% python3 -q
>>> import numpy as np
>>> import numpy.linalg as la
>>> np.set_printoptions(precision=2, suppress=True, linewidth=140)
>>> J = np.array([[3, -3, -3], [0, 2, 1], [-1, 0, 1], [-3, -3, -3]])
>>> J
array([[ 3, -3, -3],
       [ 0,  2,  1],
       [-1,  0,  1],
       [-3, -3, -3]])
>>> x = np.array([2, 1, 2])
>>> target = J @ x
>>> target
array([ -3,   4,   0, -15])
>>> np.round(la.pinv(J) @ J, 2) + 0
array([[1., 0., 0.],
       [0., 1., 0.],
       [0., 0., 1.]])
>>> rng = np.random.default_rng(1276)
>>> target = target + 0.02 * rng.normal(size=4)
>>> target.round(2) + 0
array([ -2.98,   4.  ,   0.  , -15.03])
>>> b, *_ = la.lstsq(J, target)
>>> b.round()
array([2., 1., 2.])
>>> mat = np.load("m.npy")
>>> mat
array([[-2.,  1.],
       [ 1., -2.]])
>>> O, vecs = la.qr(mat[:, :1])[0], la.qr(mat[:, 1:])[0]
>>> s = la.svd(O.T @ vecs, compute_uv=False)
>>> (s > 0.9).sum()
np.int64(0)
>>> round(float(la.norm(O @ O.T - vecs @ vecs.T, 2)), 2)
0.6
>>> round(float(la.norm(mat, 1)), 2), round(la.norm(mat, np.inf), 2)
(3.0, np.float64(3.0))
>>> round(float(la.norm(mat, 2)), 2)
3.0
>>> la.norm(mat, axis=1)
array([2.24, 2.24])
>>> K = np.load("test13.npy")
>>> K
array([[ 22.72,  16.98,  25.69],
       [ -0.56,  -0.19,  -0.56],
       [  1.2 ,   0.82,   1.24],
       [ 15.76,  11.77,  17.87],
       [ -3.57,  -2.67,  -4.09],
       [  2.52,   1.98,   2.94],
       [-13.74, -10.13, -15.5 ],
       [ -5.91,  -4.5 ,  -6.66],
       [ -3.84,  -2.89,  -4.55],
       [  4.05,   3.16,   4.51],
       [ -9.9 ,  -7.5 , -11.17],
       [ -3.3 ,  -2.42,  -3.55],
       [-10.03,  -7.46, -11.37],
       [ -0.2 ,  -0.26,  -0.14],
       [  5.85,   4.48,   6.54],
       [ -0.06,  -0.07,   0.02],
       [ -8.41,  -6.32,  -9.46],
       [ -0.54,  -0.3 ,  -0.62],
       [ 11.29,   8.49,  12.71],
       [  6.97,   5.17,   7.67],
       [ -3.66,  -2.76,  -4.18],
       [  0.4 ,   0.09,   0.39],
       [-17.26, -13.03, -19.57],
       [  1.08,   0.83,   1.18],
       [ -4.09,  -3.15,  -4.56],
       [  2.37,   1.76,   2.76],
       [ 11.31,   8.33,  12.56],
       [  2.85,   2.14,   3.21]])
>>> np.round(la.norm(K, 2) / la.norm(K), 2)
np.float64(1.0)
>>> la.cond(K) > 100
np.True_
>>> np.abs(la.svd(K)[2][-1])
array([0.79, 0.18, 0.58])
>>> la.matrix_rank(K, rtol=0.1)
np.int64(1)
>>> Z = K[[22, 17]].astype(float)
>>> for _ in range(6):
...     lab = la.norm(K[:, None] - Z, axis=-1).argmin(axis=1)
...     Z = np.array([K[lab == j].mean(axis=0) for j in range(2)])
... 
>>> lab
array([1, 1, 1, 1, 0, 1, 0, 0, 0, 1, 0, 0, 0, 1, 1, 1, 0, 1, 1, 1, 0, 1, 0, 1, 0, 1, 1, 1])
>>> Z
array([[-7.61, -5.71, -8.61],
       [ 5.12,  3.83,  5.76]])
>>> np.abs(Z[1] - Z[0]).argmax()
np.int64(2)
>>> np.bincount(lab)
array([11, 17])
>>> F = np.load("w.npy")
>>> F
array([[ 0.,  0.,  0.,  2.],
       [ 0.,  0.,  0.,  2.],
       [ 0.,  0.,  0., -1.],
       [ 2.,  2., -1.,  0.]])
>>> left, s, Vh = la.svd(F, full_matrices=False)
>>> np.round(np.sqrt((s ** 2).sum()), 2), round(float(la.norm(F)), 2)
(np.float64(4.24), 4.24)
>>> np.round(Vh @ Vh.T, 2) + 0
array([[1., 0., 0., 0.],
       [0., 1., 0., 0.],
       [0., 0., 1., 0.],
       [0., 0., 0., 1.]])
>>> left.shape, s.shape, Vh.shape
((4, 4), (4,), (4, 4))
>>> np.round(left.T @ F @ Vh.T, 2) + 0
array([[3., 0., 0., 0.],
       [0., 3., 0., 0.],
       [0., 0., 0., 0.],
       [0., 0., 0., 0.]])
>>> B = np.c_[J[:, :2] @ np.array([[2, 0], [-3, 2]]), np.array([1, 2, -2, -1])]
>>> B
array([[15, -6,  1],
       [-6,  4,  2],
       [-2,  0, -2],
       [ 3, -6, -1]])
>>> la.matrix_rank(B)
np.int64(3)
>>> la.matrix_rank(np.c_[J, B])
np.int64(4)
>>> np.round(la.norm(B - J @ la.lstsq(J, B)[0], axis=0), 2) + 0
array([0.  , 0.  , 0.22])
>>> la.norm(la.qr(J)[0].T @ B, axis=0) ** 2 / ((B ** 2).sum(axis=0) + 1e-12)
array([1., 1., 1.])
>>> np.kron(np.eye(2, dtype=int), F)
array([[ 0.,  0.,  0.,  2.,  0.,  0.,  0.,  0.],
       [ 0.,  0.,  0.,  2.,  0.,  0.,  0.,  0.],
       [ 0.,  0.,  0., -1.,  0.,  0.,  0., -0.],
       [ 2.,  2., -1.,  0.,  0.,  0., -0.,  0.],
       [ 0.,  0.,  0.,  0.,  0.,  0.,  0.,  2.],
       [ 0.,  0.,  0.,  0.,  0.,  0.,  0.,  2.],
       [ 0.,  0.,  0., -0.,  0.,  0.,  0., -1.],
       [ 0.,  0., -0.,  0.,  2.,  2., -1.,  0.]])
>>> round(la.eigvals(F).sum().real, 2)
np.float64(0.0)
>>> np.round(la.eigvals(F), 2) + 0
array([-3.,  0.,  3.,  0.])
>>> np.round(la.det(F[::-1]), 2)
np.float64(0.0)
>>> np.round(np.poly(F), 2) + 0
array([ 1.,  0., -9.,  0.,  0.])
>>> np.einsum("ij,ji->", F, F)
np.float64(18.0)
>>> A = np.load("dump.npy")
>>> A
array([[ -3.7 ,  10.8 ,  11.45],
       [  1.59, -10.37,  -7.07],
       [  0.67,  -6.66,  -3.83],
       [ -4.12,  12.49,  12.93],
       [  4.82, -23.28, -18.37],
       [ -3.86,  11.43,  12.  ],
       [  1.6 , -10.41,  -7.11],
       [ -2.74,   6.98,   8.11],
       [ -1.11,   0.43,   2.37],
       [  1.2 ,  -8.79,  -5.69],
       [ -0.06,  -3.77,  -1.3 ],
       [  2.2 , -12.79,  -9.19],
       [ -1.61,   2.45,   4.14],
       [ -2.42,   5.66,   6.95],
       [  0.68,  -6.71,  -3.87],
       [ -2.42,   5.68,   6.97],
       [ -3.18,   8.71,   9.62],
       [  3.9 , -19.6 , -15.15],
       [ -3.71,  10.85,  11.5 ],
       [ -1.76,   3.03,   4.65],
       [ -0.31,  -2.78,  -0.43],
       [  0.27,  -5.09,  -2.46],
       [ -4.73,  14.9 ,  15.04]])
>>> la.cond(A) > 100
np.True_
>>> la.matrix_rank(A, rtol=0.1)
np.int64(2)
>>> np.argsort(-la.norm(A, axis=0).round(6), kind="stable")[:3]
array([1, 2, 0])
>>> np.unique(A.round(6), axis=0).shape
(23, 3)
>>> la.lstsq(A[:-1].T, A[-1])[2]
np.int32(2)
>>> np.round(np.trace(la.pinv(A) @ A), 2)
np.float64(2.0)
>>> Xc = A - A.mean(axis=0)
>>> left, s, Vh = la.svd(Xc, full_matrices=False)
>>> np.round(Xc.mean(axis=0), 2) + 0
array([0., 0., 0.])
>>> Vh[0] * np.sign(Vh[0, np.abs(Vh[0]).argmax()])
array([-0.18,  0.74,  0.65])
>>> (np.sign(left[:, 0]) == np.sign(left[0, 0])).astype(int)
array([1, 0, 0, 1, 0, 1, 0, 1, 1, 0, 0, 0, 1, 1, 0, 1, 1, 0, 1, 1, 0, 0, 1])
>>> np.abs(left[:, 0]).argmax()
np.int64(4)
>>> s.round(2) + 0
array([67.,  0.,  0.])
>>> lab = A[:, 2] > np.median(A[:, 2])
>>> r0 = A[lab].mean(axis=0) - A[~lab].mean(axis=0)
>>> np.round((((A - A.mean(axis=0)) @ r0 > 0) == lab).mean(), 2)
np.float64(0.96)
>>> r0
array([-4.4 , 17.61, 15.41])
>>> x = np.array([1, 1, 0])
>>> A @ np.eye(3)[1]
array([ 10.8 , -10.37,  -6.66,  12.49, -23.28,  11.43, -10.41,   6.98,   0.43,  -8.79,  -3.77, -12.79,   2.45,   5.66,  -6.71,   5.68,
         8.71, -19.6 ,  10.85,   3.03,  -2.78,  -5.09,  14.9 ])
>>> B = np.array([[3, 2, 4], [0, 2, 3], [1, 4, 5]])
>>> data = np.tril(B)
>>> data
array([[3, 0, 0],
       [0, 2, 0],
       [1, 4, 5]])
>>> Xc = K - K.mean(axis=0)
>>> left, s, Vh = la.svd(Xc, full_matrices=False)
>>> (np.sign(left[:, 0]) == np.sign(left[0, 0])).astype(int)
array([1, 0, 1, 1, 0, 1, 0, 0, 0, 1, 0, 0, 0, 0, 1, 0, 0, 0, 1, 1, 0, 1, 0, 1, 0, 1, 1, 1])
>>> s
array([75.32,  0.44,  0.32])
>>> np.round(s ** 2 / (s ** 2).sum(), 2) + 0
array([1., 0., 0.])
>>> np.abs(Vh[-1])
array([0.79, 0.17, 0.59])
>>> np.abs(Vh[0]).argmax()
np.int64(2)
>>> B = np.array([[-5, -3], [1, 3], [3, -3]])
>>> np.vstack([data, B.T]).shape
(5, 3)
>>> data @ B
array([[-15,  -9],
       [  2,   6],
       [ 14,  -6]])
>>> B.T @ data.T
array([[-15,   2,  14],
       [ -9,   6,  -6]])
>>> np.einsum("ik,kj->ij", data, B)
array([[-15,  -9],
       [  2,   6],
       [ 14,  -6]])
>>> O, R = la.qr(data)
>>> np.trace(O @ O.T)
np.float64(3.0)
>>> np.allclose(R.T @ R, data.T @ data)
True
>>> np.abs(np.diag(R))
array([3.16, 4.29, 2.21])
>>> round(abs(R[0, 0]), 2), np.round(la.norm(data[:, 0]), 2)
(np.float64(3.16), np.float64(3.16))
